>>> import numpy as np
>>> import numpy.linalg as la
>>> np.set_printoptions(precision=2, suppress=True, linewidth=140)
>>> basis = 3 * np.array([[1.7, -0.2, -1.0], [-2.1, 2.6, 1.7]])
>>> rng = np.random.default_rng(82)
>>> z = rng.integers(0, 2, 42)
>>> M = basis[z] + rng.normal(size=(42, 3))
>>> print(M)
[[-7.31  7.69  5.13]
 [-5.62  9.12  3.05]
 [-6.58  7.61  7.28]
 [-6.67  8.12  5.96]
 [-6.24  7.    4.99]
 [ 5.55 -0.68 -4.08]
 [-5.27  7.27  5.86]
 [-6.77 10.06  5.66]
 [-6.93  8.39  5.46]
 [ 3.31 -1.57 -2.2 ]
 [-8.46  9.27  6.17]
 [-5.79  8.85  4.72]
 [-7.04  7.98  6.36]
 [ 5.16 -1.94 -3.51]
 [ 5.78 -2.7  -1.06]
 [ 4.8   0.28 -1.25]
 [ 5.39 -1.41 -2.91]
 [-6.55  7.71  6.23]
 [-5.92  7.82  5.88]
 [ 5.68 -1.16 -2.  ]
 [-8.23  6.71  5.12]
 [-7.44  7.09  4.66]
 [-6.38  7.98  4.51]
 [ 4.22 -0.86 -1.23]
 [-7.16  7.93  2.74]
 [-6.51  7.17  4.08]
 [-5.35  7.77  4.81]
 [ 4.43 -1.33 -3.75]
 [ 6.02  0.45 -4.67]
 [ 5.4   0.51 -3.19]
 [-7.23  7.85  5.99]
 [ 4.38 -1.46 -1.86]
 [ 4.97 -2.31 -4.16]
 [-7.36  8.69  6.  ]
 [-6.49  8.63  4.75]
 [ 5.47  1.   -4.19]
 [ 4.19  0.95 -2.37]
 [-4.75  7.16  3.53]
 [ 6.45 -0.95 -4.15]
 [ 4.2   1.05 -1.85]
 [-8.88  8.19  6.45]
 [-5.52  7.51  4.39]]
>>> Q, V = la.qr(M[:, :1])[0], la.qr(M[:, 1:])[0]
>>> s = la.svd(Q.T @ V, compute_uv=False)
>>> (s > 0.9).sum()
np.int64(1)
>>> s
array([0.97])
>>> np.degrees(np.arccos(s.clip(0, 1)))
array([15.11])
>>> X = np.load("w.npy")
>>> X
array([[ 0,  0,  0,  0,  0,  0,  0,  0,  0],
       [ 0, -1, -1,  0,  0,  0,  0,  1, -3],
       [ 1,  1,  3, -2,  2, -4, -1, -6, -4],
       [-2,  4, -1,  0, -2, -1,  6,  0,  5],
       [-1,  2,  3, -4, -3, -2,  1, -2, -6],
       [-3,  4,  7, -8, -2,  0,  8, -8, -9],
       [-1,  4,  3, -3, -1,  1,  3, -6, -5],
       [-2,  1,  2, -3,  1,  2,  3, -1,  2],
       [-2,  1,  2, -3,  1,  2,  3, -1,  2],
       [-2,  1,  2, -3,  1,  2,  3, -1,  2],
       [-3, -1, -4,  1, -7, -6,  3,  0, -3]])
>>> rank = la.matrix_rank(X)
>>> rank
np.int64(8)
>>> null = la.svd(X)[2][rank:].T
>>> np.round(X @ null, 2) + 0
array([[0.],
       [0.],
       [0.],
       [0.],
       [0.],
       [0.],
       [0.],
       [0.],
       [0.],
       [0.],
       [0.]])
>>> [int(la.matrix_rank(X[:i])) for i in range(1, len(X) + 1)]
[0, 1, 2, 3, 4, 5, 6, 7, 7, 7, 8]
>>> [int(la.matrix_rank(np.delete(X, i, axis=0))) for i in range(11)]
[8, 7, 7, 7, 7, 7, 7, 8, 8, 8, 7]
>>> [int(la.matrix_rank(X[:, :j + 1])) for j in range(9)]
[1, 2, 3, 4, 5, 6, 7, 8, 8]
>>> null.shape
(9, 1)
>>> la.matrix_rank(X.T @ X), la.matrix_rank(X @ X.T)
(np.int64(8), np.int64(8))
>>> U, s, Vt = la.svd(X)
>>> V = Vt[:(s > 1e-8).sum()]
>>> x = X[10] + -3 * X[3] + rng.integers(2) * np.eye(9)[3]
>>> x
array([  3., -13.,  -1.,   2.,  -1.,  -3., -15.,   0., -18.])
>>> la.matrix_rank(np.vstack([X, x]))
np.int64(9)
>>> round(float(la.norm(x - V.T @ V @ x)), 2)
0.55
>>> K = np.loadtxt("layer0.csv", delimiter=",")
>>> print(K)
[[3.02 1.   3.   0.   0.   2.   0.   3.   3.   1.   1.   1.  ]
 [0.   1.02 1.   3.   2.   2.   0.   1.   0.   1.   0.   1.  ]
 [2.   2.   3.02 0.   0.   1.   2.   2.   0.   2.   0.   0.  ]
 [2.   1.   0.   1.02 0.   0.   1.   1.   2.   1.   2.   1.  ]
 [1.   3.   2.   3.   1.02 1.   1.   3.   3.   0.   3.   0.  ]
 [0.   3.   2.   1.   2.   0.02 2.   1.   1.   1.   1.   0.  ]
 [0.   0.   3.   3.   2.   1.   1.02 0.   3.   2.   0.   1.  ]
 [1.   3.   0.   1.   3.   1.   3.   1.02 0.   1.   2.   0.  ]
 [1.   3.   3.   2.   0.   3.   1.   3.   2.02 1.   0.   1.  ]
 [2.   3.   3.   0.   2.   3.   2.   0.   0.   3.02 1.   3.  ]
 [2.   2.   0.   0.   2.   3.   3.   1.   1.   3.   2.02 0.  ]
 [3.   1.   3.   0.   0.   2.   0.   3.   3.   1.   1.   1.02]]
>>> la.svd(K, compute_uv=False)
array([17.67,  7.16,  5.79,  5.23,  3.89,  3.16,  2.53,  1.78,  1.64,  0.92,  0.53,  0.01])
>>> K.sum(axis=0)
array([17.02, 23.02, 23.02, 14.02, 14.02, 19.02, 16.02, 19.02, 18.02, 17.02, 13.02,  9.02])
>>> np.count_nonzero(K)
np.int64(107)
>>> np.abs(K).max()
np.float64(3.02)
>>> K.mean(axis=0)
array([1.42, 1.92, 1.92, 1.17, 1.17, 1.58, 1.33, 1.58, 1.5 , 1.42, 1.08, 0.75])
>>> E = np.loadtxt("m.csv", delimiter=",")
>>> E
array([[  0.5 ,   0.57,  -2.85,   5.1 , -11.02,   6.1 ,  -8.02,   5.45,   0.42,  -2.25,   0.05],
       [ -0.57,  -2.02,   1.26,  -0.83,  10.44,  -6.55,  15.5 ,  -7.98,   0.99,  -1.47,  -2.6 ],
       [ -0.1 ,  -2.19,   6.74,  -6.61,   4.49, -12.59,   4.11,  -1.87,  -3.82,   6.64,   4.27],
       [ -0.37,  -2.3 ,   5.23,  -5.24,   7.93, -11.18,   9.  ,  -4.65,  -2.06,   4.03,   1.92],
       [  0.27,   2.25,  -5.16,   5.15,  -7.96,  11.12,  -9.  ,   4.71,   2.19,  -3.96,  -1.89],
       [ -0.3 ,  -1.2 ,  -0.31,   1.09,   5.93,  -2.49,  10.56,  -5.19,   1.43,  -2.44,  -2.59],
       [ -0.08,   3.86,   2.63,  -9.81,   2.58,   3.02, -17.05,   5.15,  -2.73,   7.66,   4.86],
       [  0.42,   0.84,  -0.15,   0.62,  -7.98,   2.74, -10.07,   5.64,  -1.24,   1.53,   2.35],
       [  0.1 ,   1.79,   3.65,  -7.39,  -0.95,  -1.09, -12.95,   4.93,  -3.31,   7.25,   5.18],
       [  0.68,   2.6 ,  -1.51,   0.72, -12.66,   8.21, -19.47,   9.79,  -1.31,   2.13,   3.21],
       [ -0.92,  -0.19,   0.96,  -4.87,  18.13,  -4.17,  14.95, -10.09,   1.68,  -0.82,  -3.37],
       [ -0.37,  -1.53,   3.38,  -4.06,   9.25,  -8.22,  10.04,  -5.64,  -0.86,   2.12,   0.21],
       [ -0.44,  -0.72,  -0.68,   0.09,   9.7 ,  -1.98,  12.51,  -7.03,   2.04,  -2.93,  -3.52],
       [ -0.45,  -0.81,  -0.7 ,   0.1 ,   9.59,  -2.07,  12.48,  -7.04,   2.04,  -2.87,  -3.48],
       [ -0.06,  -2.21,   0.89,   1.55,   2.47,  -5.27,   9.94,  -3.95,   0.3 ,  -1.38,  -1.23],
       [  0.08,   2.01,   6.47, -12.08,   1.97,  -4.55, -15.02,   5.03,  -5.02,  10.98,   7.55],
       [ -0.05,  -0.19,   1.51,  -2.22,   2.42,  -2.55,   1.08,  -0.82,  -0.77,   1.64,   0.78],
       [  0.8 ,  -3.86,   2.97,   4.87, -14.41,  -7.88,  -0.52,   4.72,  -2.88,   1.52,   3.65],
       [ -0.61,   2.43,  -8.  ,   5.39,   7.  ,  12.79,   6.56,  -4.98,   6.04,  -9.31,  -8.01],
       [  0.41,  -1.77,  -0.45,   4.64,  -5.91,  -1.68,   2.91,   0.77,   0.09,  -2.02,  -0.42],
       [ -0.02,  -1.39,  10.26, -12.09,   3.55, -15.14,  -4.63,   1.45,  -6.51,  12.26,   8.6 ],
       [ -0.25,   4.42,   0.14,  -7.91,   5.49,   6.76, -13.47,   2.76,  -0.67,   4.33,   1.87]])
>>> round(np.log10(la.cond(E)))
3
>>> np.argsort(-la.norm(E, axis=0).round(6), kind="stable")[:3]
array([6, 4, 5])
>>> U, s, Vt = la.svd(E)
>>> np.argmax(s[:-1] / (s[1:] + 1e-6)) + 1
np.int64(3)
>>> s
array([69.26, 53.09, 31.83,  0.29,  0.28,  0.24,  0.2 ,  0.18,  0.16,  0.14,  0.11])
>>> M2 = U[:, :3] @ np.diag(s[:3]) @ Vt[:3]
>>> print(round(la.norm(E - M2, 2), 2), round(float(s[3]), 2))
0.29 0.29
>>> la.matrix_rank(M2)
np.int64(3)
>>> dist = la.norm(E[:, None] - E[None], axis=-1)
>>> (dist + 1e9 * np.eye(22)).round(6).argmin(axis=1)
array([ 4, 13,  3, 11,  0, 13,  8,  0,  6,  7,  1,  3, 13, 12,  5,  8, 14, 19, 12, 16,  2,  6])
>>> np.flatnonzero(dist[8] < dist.mean() / 2)
array([ 6,  8, 15, 21])
>>> A = np.loadtxt("a.csv", delimiter=",")
>>> print(A)
[[-1.  0.  0.  0.  0.  0.  0.  0.  0.  0.  0.]
 [ 0.  0.  0.  0.  0.  0.  0.  0.  0.  0.  0.]
 [ 0.  0.  2.  0.  0.  0.  0.  0.  0.  0.  0.]
 [ 0.  0.  0.  1.  0.  0.  0.  0.  0.  0.  0.]
 [ 0.  0.  0.  0.  1.  0.  0.  0.  0.  0.  0.]
 [ 0.  0.  0.  0.  0.  2.  0.  0.  0.  0.  0.]
 [ 0.  0.  0.  0.  0.  0. -2.  0.  0.  0.  0.]
 [ 0.  0.  0.  0.  0.  0.  0. -1.  0.  0.  0.]
 [ 0.  0.  0.  0.  0.  0.  0.  0. -1.  0.  0.]
 [ 0.  0.  0.  0.  0.  0.  0.  0.  0. -2.  0.]
 [ 0.  0.  0.  0.  0.  0.  0.  0.  0.  0.  2.]]
>>> np.all(la.eigvalsh(A) > 0)
np.False_
>>> print([round(float(la.det(A[:i, :i])), 2) + 0 for i in range(1, 12)])
[-1.0, 0.0, 0.0, 0.0, 0.0, 0.0, 0.0, 0.0, 0.0, 0.0, 0.0]
>>> z = rng.permutation(11)
>>> z
array([ 2, 10,  6,  8,  3,  0,  9,  1,  7,  5,  4])
>>> M2 = A[z][:, z]
>>> np.sort(np.abs(la.eigvals(M2)))
array([0., 1., 1., 1., 1., 1., 2., 2., 2., 2., 2.])
>>> np.diag(M2)
array([ 2.,  2., -2., -1.,  1., -1., -2.,  0., -1.,  2.,  1.])
>>> round(la.det(M2), 2), round(la.det(A[z]), 2)
(np.float64(0.0), np.float64(0.0))
>>> A @ la.pinv(A) @ A
array([[-1.,  0.,  0.,  0.,  0.,  0.,  0.,  0.,  0.,  0.,  0.],
       [ 0.,  0.,  0.,  0.,  0.,  0.,  0.,  0.,  0.,  0.,  0.],
       [ 0.,  0.,  2.,  0.,  0.,  0.,  0.,  0.,  0.,  0.,  0.],
       [ 0.,  0.,  0.,  1.,  0.,  0.,  0.,  0.,  0.,  0.,  0.],
       [ 0.,  0.,  0.,  0.,  1.,  0.,  0.,  0.,  0.,  0.,  0.],
       [ 0.,  0.,  0.,  0.,  0.,  2.,  0.,  0.,  0.,  0.,  0.],
       [ 0.,  0.,  0.,  0.,  0.,  0., -2.,  0.,  0.,  0.,  0.],
       [ 0.,  0.,  0.,  0.,  0.,  0.,  0., -1.,  0.,  0.,  0.],
       [ 0.,  0.,  0.,  0.,  0.,  0.,  0.,  0., -1.,  0.,  0.],
       [ 0.,  0.,  0.,  0.,  0.,  0.,  0.,  0.,  0., -2.,  0.],
       [ 0.,  0.,  0.,  0.,  0.,  0.,  0.,  0.,  0.,  0.,  2.]])
>>> np.round(np.trace(la.pinv(A) @ A), 2)
np.float64(10.0)
>>> print(np.abs(np.diag(la.qr(A)[1])) > 1e-9)
[ True False  True  True  True  True  True  True  True  True  True]
>>> np.unique(A.round(6), axis=0).shape
(11, 11)
>>> U, s, Vt = la.svd(A)
>>> V = Vt[:(s > 1e-8).sum()]
>>> x = A[10] + 4 * A[0] + rng.integers(2) * np.eye(11)[7]
>>> print(x)
[-4.  0.  0.  0.  0.  0.  0.  0.  0.  0.  2.]
>>> np.diag(V.T @ V)
array([1., 0., 1., 1., 1., 1., 1., 1., 1., 1., 1.])
>>> la.matrix_rank(np.vstack([A, x]))
np.int64(10)
>>> np.allclose(V.T @ V @ x, x)
True
>>> V.T @ V
array([[1., 0., 0., 0., 0., 0., 0., 0., 0., 0., 0.],
       [0., 0., 0., 0., 0., 0., 0., 0., 0., 0., 0.],
       [0., 0., 1., 0., 0., 0., 0., 0., 0., 0., 0.],
       [0., 0., 0., 1., 0., 0., 0., 0., 0., 0., 0.],
       [0., 0., 0., 0., 1., 0., 0., 0., 0., 0., 0.],
       [0., 0., 0., 0., 0., 1., 0., 0., 0., 0., 0.],
       [0., 0., 0., 0., 0., 0., 1., 0., 0., 0., 0.],
       [0., 0., 0., 0., 0., 0., 0., 1., 0., 0., 0.],
       [0., 0., 0., 0., 0., 0., 0., 0., 1., 0., 0.],
       [0., 0., 0., 0., 0., 0., 0., 0., 0., 1., 0.],
       [0., 0., 0., 0., 0., 0., 0., 0., 0., 0., 1.]])
>>> round(float(la.norm(x - V.T @ V @ x)), 2)
0.0
